$ python -q
>>> import numpy as np
>>> import numpy.linalg as la
>>> np.set_printoptions(precision=3, suppress=True, linewidth=100, sign=" ")
>>> J = np.load("test16.npy")
>>> print(J)
[[-1.7  2.  -3.   3.   1.  -1.  -3.   3.  -2. ]
 [-1.  -0.7  0.   0.  -3.  -1.   0.   2.   0. ]
 [-1.  -1.   1.3  2.  -1.   3.   2.  -1.   0. ]
 [ 2.   3.   0.  -1.7  1.   2.  -3.   3.   0. ]
 [ 3.  -2.   3.   2.   0.3 -2.   3.   0.   2. ]
 [ 3.   1.   3.   0.   2.   0.3  0.   1.  -2. ]
 [ 2.   2.  -3.  -2.   1.  -1.  -0.7 -3.  -1. ]
 [-1.   0.   2.   3.  -1.  -2.   3.   0.3  2. ]
 [-2.   2.  -3.   3.   1.  -1.  -3.   3.  -1.7]]
>>> U, sv, VT = la.svd(J)
>>> print(np.argmax(sv[:-1] / (sv[1:] + 1e-6)) + 1)
8
>>> print(sv)
[ 11.577   8.398   6.753   5.366   4.248   2.657   2.082   1.791   0.015]
>>> M2 = U[:, :8] @ np.diag(sv[:8]) @ VT[:8]
>>> print(round(np.abs(J - M2).max(), 3))
0.008
>>> print(la.matrix_rank(M2))
8
>>> print(round(float(la.norm(J - M2, 2)), 3), round(float(sv[8]), 3))
0.015 0.015
>>> print(la.matrix_rank(J, rtol=0.05))
8
>>> print(np.round(la.norm(J - M2) / la.norm(J), 3))
0.001
>>> X = np.load("data.npy")
>>> print(X)
[[ 3 -1  3]
 [-4  5 -5]
 [-4  5 -5]
 [ 0  0  0]
 [-1  3  7]
 [ 3 -1  3]
 [ 0  0  0]
 [ 0  0  0]
 [-1  4 -2]
 [-4  5 -5]
 [-4  5 -5]
 [-4  4  4]
 [-4  5 -5]
 [-1  3  7]
 [-4  4  4]
 [ 0  0  0]
 [ 0  0  0]
 [-1  3  7]
 [-4  5 -5]
 [ 0  0  0]
 [-8  9 -1]
 [-4  5 -5]
 [-1  4 -2]
 [ 0  0  0]
 [-4  5 -5]
 [ 0  0  0]
 [ 0  0  0]
 [ 0  0  0]
 [-4  4  4]
 [-4  5 -5]
 [-4  5 -5]]
>>> # rows 1 and 2 are equal
>>> x = np.array([2, 8, 1])
>>> target = X @ x
>>> print(la.lstsq(X, target)[0])
[ 2.  8.  1.]
>>> print(np.round(la.pinv(X) @ X, 3) + 0)
[[ 1.  0.  0.]
 [ 0.  1.  0.]
 [ 0.  0.  1.]]
>>> print(target)
[  1  27  27   0  29   1   0   0  28  27  27  28  27  29  28   0   0  29  27   0  55  27  28   0
  27   0   0   0  28  27  27]
>>> rng = np.random.default_rng(503831)
>>> target = target + 0.05 * rng.normal(size=31)
>>> print(target)
[ 1.086 26.965 26.965  0.035 29.041  1.033 -0.026 -0.005 27.969 26.961 26.99  27.995 27.018 29.036
 28.012 -0.012 -0.021 28.929 27.035  0.144 54.989 26.859 28.002 -0.067 27.009 -0.001  0.075 -0.06
 27.989 27.107 27.067]
>>> coef, *_ = la.lstsq(X, target)
>>> print(np.round(X.T @ (target - X @ coef), 3) + 0)
[ 0.  0.  0.]
>>> print([round(float(la.norm(la.solve(X.T @ X + lam * np.eye(3), X.T @ target))), 2) for lam in (0, 1, 10, 100)])
[8.31, 8.02, 6.49, 4.44]
>>> print(coef.round())
[ 2.  8.  1.]
>>> Xs = X - X.mean(axis=0)
>>> U, sv, VT = la.svd(Xs, full_matrices=False)
>>> print(round(float((sv ** 2).sum() ** 2 / (sv ** 4).sum()), 3))
1.716
>>> print(VT[0] * np.sign(VT[0, np.abs(VT[0]).argmax()]))
[ 0.43  -0.438  0.79 ]
>>> print(la.matrix_rank(Xs))
3
>>> print(np.abs(U[:, 0]).argmax())
0
>>> print(np.abs(VT[-1]))
[ 0.733  0.68   0.023]
>>> Q, vecs = la.qr(J[:, :1])[0], la.qr(J[:, 1:])[0]
>>> sv = la.svd(Q.T @ vecs, compute_uv=False)
>>> print((sv > 0.9).sum())
1
>>> print(sv)
[ 0.999]
>>> M2 = X + rng.integers(-2, 3, (31, 2)) @ rng.integers(-2, 3, (2, 3))
>>> print(M2)
[[ 1 -2  2]
 [-5  6 -7]
 [-6  3 -5]
 [ 1  2 -1]
 [ 0  2  9]
 [ 2  0  1]
 [ 0 -2  2]
 [ 2 -1  3]
 [-3  6 -6]
 [-3  5 -4]
 [-3  3 -2]
 [-5  2  5]
 [-5  3 -4]
 [-3  1  7]
 [-5  5  2]
 [ 0  0  0]
 [-2  2 -4]
 [-2  5  4]
 [-2  3 -1]
 [-1 -1  0]
 [-9  9 -2]
 [-5  6 -7]
 [ 0  2  1]
 [-2  2 -4]
 [-6  6 -8]
 [-1 -2  1]
 [ 0  1 -1]
 [ 0  1 -1]
 [-2  4  6]
 [-3  4 -3]
 [-3  6 -5]]
>>> print(np.round(la.svd(M2 - X, compute_uv=False), 3) + 0)
[ 15.021   7.098   0.   ]
>>> data = np.loadtxt("m.csv", delimiter=",")
>>> print(data)
[[-4.  6.  2. -4.]
 [-2.  4.  2. -4.]
 [-6. 10.  4. -8.]
 [-4.  4.  4. -6.]]
>>> t3 = np.stack([data, -3 * data, data[::-1]])
>>> print(np.einsum("bij,cij->bc", t3, t3))
[[  412. -1236.   328.]
 [-1236.  3708.  -984.]
 [  328.  -984.   412.]]
>>> print(la.matrix_rank(t3))
[ 3  3  3]
>>> print(t3.shape)
(3, 4, 4)
>>> print(t3.sum(axis=0))
[[  4.  -8.   0.   2.]
 [ -2.   2.   0.   0.]
 [ 10. -16.  -6.  12.]
 [  4.  -2.  -6.   8.]]
>>> print((t3 @ data.T).shape)
(3, 4, 4)
